% python3 -q
>>> import numpy as np
>>> np.set_printoptions(suppress=True, linewidth=120)
>>> M = np.loadtxt("arr.csv", delimiter=",")
>>> print(M)
[[ 5.221 -1.386  7.831]
 [-7.264 -5.542  2.649]]
>>> B = M / np.sqrt((M ** 2).mean(axis=1, keepdims=True))
>>> print(np.linalg.matrix_rank(B) == np.linalg.matrix_rank(M))
True
>>> print(np.round(M - M.mean(axis=1, keepdims=True), 3))
[[ 1.332 -5.275  3.942]
 [-3.878 -2.156  6.035]]
>>> print(np.round(np.linalg.norm(B, axis=1), 3))
[1.732 1.732]
>>> C2 = M.T @ M
>>> print(np.round(np.linalg.svd(M, compute_uv=False) ** 2, 3))
[100.     81.001]
>>> print(np.allclose(C2, C2.T))
True
>>> print(C2.round(3))
[[ 80.025  33.021  21.643]
 [ 33.021  32.635 -25.535]
 [ 21.643 -25.535  68.342]]
>>> print((M @ M.T).shape)
(2, 2)
>>> W0 = np.load("m.npy")
>>> print(W0.round(3))
[[ 0.008 -0.008  0.089 -0.008]
 [-0.008  0.008 -0.089  0.008]
 [ 0.089 -0.089  0.976 -0.089]
 [-0.008  0.008 -0.089  0.008]]
>>> ang = np.radians(30)
>>> Rm = np.eye(4)
>>> Rm[1, 1] = Rm[0, 0] = np.cos(ang)
>>> Rm[1, 0], Rm[0, 1] = -np.sin(ang), np.sin(ang)
>>> print(Rm.round(3))
[[ 0.866  0.5    0.     0.   ]
 [-0.5    0.866  0.     0.   ]
 [ 0.     0.     1.     0.   ]
 [ 0.     0.     0.     1.   ]]
>>> B = W0 @ Rm.T
>>> print(B.round(3))
[[ 0.003 -0.011  0.089 -0.008]
 [-0.003  0.011 -0.089  0.008]
 [ 0.032 -0.121  0.976 -0.089]
 [-0.003  0.011 -0.089  0.008]]
>>> print(np.round(np.linalg.det(Rm), 3), np.round(np.trace(Rm), 3))
1.0 3.732
>>> print(np.allclose(W0 @ W0.T, B @ B.T))
True
>>> rng = np.random.default_rng(2624)
>>> lab = rng.permutation(4)
>>> print(lab)
[0 1 2 3]
>>> B = W0[lab][:, lab]
>>> print(round(float(np.linalg.det(B)), 3), round(float(np.linalg.det(W0[lab])), 3))
0.0 0.0
>>> print(B.round(3))
[[ 0.008 -0.008  0.089 -0.008]
 [-0.008  0.008 -0.089  0.008]
 [ 0.089 -0.089  0.976 -0.089]
 [-0.008  0.008 -0.089  0.008]]
>>> print(np.allclose(B, W0))
True
>>> print(np.round(np.sort(np.abs(np.linalg.eigvals(B))), 3) + 0)
[0. 0. 0. 1.]
>>> print(np.round(np.diag(B), 3))
[0.008 0.008 0.976 0.008]
>>> print(np.trace(B))
1.0
>>> left, s, Vh = np.linalg.svd(W0)
>>> vecs = Vh[:(s > 1e-8).sum()]
>>> vec = W0[1] + 5 * W0[2] + rng.integers(2) * np.eye(4)[1]
>>> print(vec.round(3))
[ 0.435 -0.435  4.79  -0.435]
>>> print(np.linalg.matrix_rank(np.vstack([W0, vec])))
1
>>> print(np.round(np.diag(vecs.T @ vecs), 3))
[0.008 0.008 0.976 0.008]
>>> E = np.loadtxt("run18.csv", delimiter=",")
>>> print(E)
[[ -1.1   9.    0.4  -1. ]
 [ -0.5 -10.   -0.5  -0.7]
 [  0.5  10.   -0.2  -1.2]
 [ -1.3   9.    0.7   0.2]]
>>> print(np.round(np.linalg.det(E), 3))
-6.277
>>> print((E + E.T) / 2)
[[ -1.1    4.25   0.45  -1.15]
 [  4.25 -10.     4.75   4.15]
 [  0.45   4.75  -0.2   -0.25]
 [ -1.15   4.15  -0.25   0.2 ]]
>>> print(np.allclose(E @ E.T, E.T @ E))
False
>>> F = np.load("mat.npy")
>>> print(F)
[[-1.001 -1.998  3.023]
 [-0.838 -1.959  2.934]
 [-1.002 -2.071  3.041]
 [-1.043 -1.963  2.903]
 [-1.053 -1.999  3.033]
 [-1.002 -2.015  3.046]
 [-1.018 -1.99   2.931]
 [-0.949 -2.028  2.98 ]
 [-0.996 -1.942  2.982]
 [-0.927 -1.994  2.914]
 [ 2.016  1.029 -2.045]
 [ 1.924  1.038 -1.991]
 [ 1.968  1.014 -1.972]
 [ 2.022  1.066 -1.964]
 [ 1.916  0.91  -1.923]
 [ 2.009  1.006 -2.1  ]
 [ 1.986  0.977 -2.008]
 [ 2.001  1.015 -1.961]
 [ 2.019  1.001 -1.93 ]
 [ 1.989  0.891 -2.08 ]]
>>> cen = (F - F.mean(axis=0)) / F.std(axis=0)
>>> print(np.argwhere(np.abs(cen) > 2))
[]
>>> beta = np.linalg.lstsq(np.delete(cen, 2, axis=1), cen[:, 2])[0]
>>> print(beta.round(3))
[-0.517 -0.483]
>>> print(round(1 - np.var(cen[:, 2] - np.delete(cen, 2, axis=1) @ beta), 3))
0.999
>>> d = np.linalg.norm(F[:, None] - F[None], axis=-1)
>>> print(np.unravel_index(d.round(6).argmax(), d.shape))
(np.int64(2), np.int64(15))
>>> print((d + 1e9 * np.eye(20)).round(6).argmin(axis=1))
[ 5  9  5  6  0  0  3  0  0  7 15 12 17 17 12 10 12 12 17 16]
>>> P = F @ np.linalg.solve(F.T @ F, F.T)
>>> print(round(np.trace(P), 3))
3.0
>>> print(np.round(P @ F[:, 2], 3))
[ 3.023  2.934  3.041  2.903  3.033  3.046  2.931  2.98   2.982  2.914 -2.045 -1.991 -1.972 -1.964 -1.923 -2.1   -2.008
 -1.961 -1.93  -2.08 ]
>>> print(np.allclose(P @ P, P))
True
>>> O, Rm = np.linalg.qr(F)
>>> print(np.allclose(Rm.T @ Rm, F.T @ F))
True
>>> print(np.round(O.T @ O, 3) + 0)
[[1. 0. 0.]
 [0. 1. 0.]
 [0. 0. 1.]]
>>> print(round(abs(Rm[0, 0]), 3), round(np.linalg.norm(F[:, 0]), 3))
7.008 7.008
>>> print(np.round(O @ Rm, 3))
[[-1.001 -1.998  3.023]
 [-0.838 -1.959  2.934]
 [-1.002 -2.071  3.041]
 [-1.043 -1.963  2.903]
 [-1.053 -1.999  3.033]
 [-1.002 -2.015  3.046]
 [-1.018 -1.99   2.931]
 [-0.949 -2.028  2.98 ]
 [-0.996 -1.942  2.982]
 [-0.927 -1.994  2.914]
 [ 2.016  1.029 -2.045]
 [ 1.924  1.038 -1.991]
 [ 1.968  1.014 -1.972]
 [ 2.022  1.066 -1.964]
 [ 1.916  0.91  -1.923]
 [ 2.009  1.006 -2.1  ]
 [ 1.986  0.977 -2.008]
 [ 2.001  1.015 -1.961]
 [ 2.019  1.001 -1.93 ]
 [ 1.989  0.891 -2.08 ]]
>>> print(Rm.round(3))
[[ 7.008  5.618 -9.838]
 [ 0.     4.267 -5.638]
 [ 0.     0.     0.341]]
>>> evals, vecs = np.linalg.eig(Rm)
>>> print(evals.round(3))
[7.008 4.267 0.341]
>>> print(np.round(np.sort(np.linalg.eigvals(Rm.T)), 3))
[0.341 4.267 7.008]
>>> J = np.load("a.npy")
>>> print(J)
[[3 2 1]
 [3 0 0]
 [3 0 1]
 [1 0 3]]
>>> vec = np.array([0, 0, 0])
>>> target = J @ vec
>>> print(np.round(np.linalg.pinv(J) @ J, 3) + 0)
[[1. 0. 0.]
 [0. 1. 0.]
 [0. 0. 1.]]
>>> print(target)
[0 0 0 0]
>>> target = target + 0.1 * rng.normal(size=4)
>>> print(target.round(3))
[ 0.165 -0.147  0.06  -0.11 ]
>>> beta, *_ = np.linalg.lstsq(J, target)
>>> print([round(float(np.linalg.norm(np.linalg.solve(J.T @ J + lam * np.eye(3), J.T @ target))), 2) for lam in (0, 1, 10, 100)])
[0.11, 0.08, 0.03, 0.0]
>>> print(np.round(J.T @ (target - J @ beta), 3) + 0)
[0. 0. 0.]
>>> print(beta.round())
[-0.  0. -0.]
>>> print(beta.round(3))
[-0.014  0.112 -0.019]
>>> print(round(np.linalg.norm(target - J @ beta), 3))
0.165
>>> B = np.c_[J[:, :2] @ np.array([[-1, 0], [1, -3]]), np.array([2, 0, 2, -1])]
>>> print(B)
[[-1 -6  2]
 [-3  0  0]
 [-3  0  2]
 [-1  0 -1]]
>>> print(np.linalg.matrix_rank(np.c_[J, B]))
4
>>> print(np.round(np.linalg.norm(B - J @ np.linalg.lstsq(J, B)[0], axis=0), 3) + 0)
[0.    0.    1.692]
>>> print(np.round(np.linalg.lstsq(J, B[:, 0])[0], 3) + 0)
[-1.  1.  0.]
>>> print(np.linalg.matrix_rank(B))
3
>>> O, Rm = np.linalg.qr(B)
>>> print(Rm.round(3))
[[ 4.472  1.342 -1.565]
 [ 0.    -5.848  1.693]
 [ 0.     0.    -1.919]]
>>> print(np.round(np.abs(np.diag(Rm)), 3))
[4.472 5.848 1.919]
>>> print(O.shape, Rm.shape)
(4, 3) (3, 3)
>>> print(round(float(abs(Rm[0, 0])), 3), round(float(np.linalg.norm(B[:, 0])), 3))
4.472 4.472
>>> K = np.array([[4, 3, 3, 6], [-5, -6, -6, -3], [-4, -5, -5, -2], [-2, -3, -3, 0]])
>>> O, Rm = np.linalg.qr(J)
>>> print(O.shape, Rm.shape)
(4, 3) (3, 3)
>>> print(O.round(3) + 0)
[[-0.567  0.824  0.   ]
 [-0.567 -0.39   0.333]
 [-0.567 -0.39  -0.018]
 [-0.189 -0.13  -0.943]]
>>> print(round(float(np.linalg.norm(K, 2) / np.linalg.norm(K)), 3))
0.964
>>> print(np.argsort(-np.linalg.norm(K, axis=0).round(6), kind="stable")[:3])
[1 2 0]
>>> X = np.array([[3, 2, -2], [-1, -5, -2], [-2, -4, -1], [2, -2, -5]])
>>> X[-1] = X[0] + -1 * X[1]
>>> print(X)
[[ 3  2 -2]
 [-1 -5 -2]
 [-2 -4 -1]
 [ 4  7  0]]
>>> vec = np.array([1, 1, 0])
>>> target = X @ vec
>>> print(np.round(np.linalg.pinv(X) @ X, 3) + 0)
[[1. 0. 0.]
 [0. 1. 0.]
 [0. 0. 1.]]
>>> print(np.round(np.linalg.solve(X.T @ X, X.T @ target), 3) + 0)
[1. 1. 0.]
>>> target = target + 0.05 * rng.normal(size=4)
>>> print(target.round(3))
[ 5.011 -6.016 -5.953 10.998]
>>> beta, *_ = np.linalg.lstsq(X, target)
>>> print([round(float(np.linalg.norm(np.linalg.solve(X.T @ X + lam * np.eye(3), X.T @ target))), 2) for lam in (0, 1, 10, 100)])
[1.4, 1.37, 1.26, 0.73]
>>> print(np.round(np.linalg.norm(target - X @ beta), 3))
0.017
>>> B = np.array([[2, 0, 1], [2, 2, 2]])
>>> Z = np.kron(B, X)
>>> print(Z.shape)
(8, 9)
>>> r0 = np.array([-3, -1, 3])
>>> mat = np.array([np.roll(r0, i) for i in range(3)])
>>> print(mat)
[[-3 -1  3]
 [ 3 -3 -1]
 [-1  3 -3]]
>>> print(np.round(np.linalg.eigvals(mat), 3))
[-4.+3.464j -4.-3.464j -1.+0.j   ]
>>> print(round(np.linalg.det(2 * mat), 3), np.round(np.linalg.det(mat), 3))
-224.0 -28.0
>>> print(round(np.linalg.det(mat.T), 3))
-28.0
>>> print(np.einsum("ij,ji->", mat, mat))
9
>>> print(np.round(np.poly(mat), 3))
[ 1.  9. 36. 28.]
>>> print(round(float(np.linalg.norm(mat, "nuc")), 3))
11.583
>>> print(np.linalg.norm(mat, axis=1).argmax())
0
>>> print(np.round(np.linalg.norm(mat, axis=1), 3))
[4.359 4.359 4.359]
>>> O, vecs = np.linalg.qr(mat[:, :1])[0], np.linalg.qr(mat[:, 1:])[0]
>>> s = np.linalg.svd(O.T @ vecs, compute_uv=False)
>>> print(np.round(np.degrees(np.arccos(s.clip(0, 1))), 3))
[22.575]
>>> print(s.round(3))
[0.923]
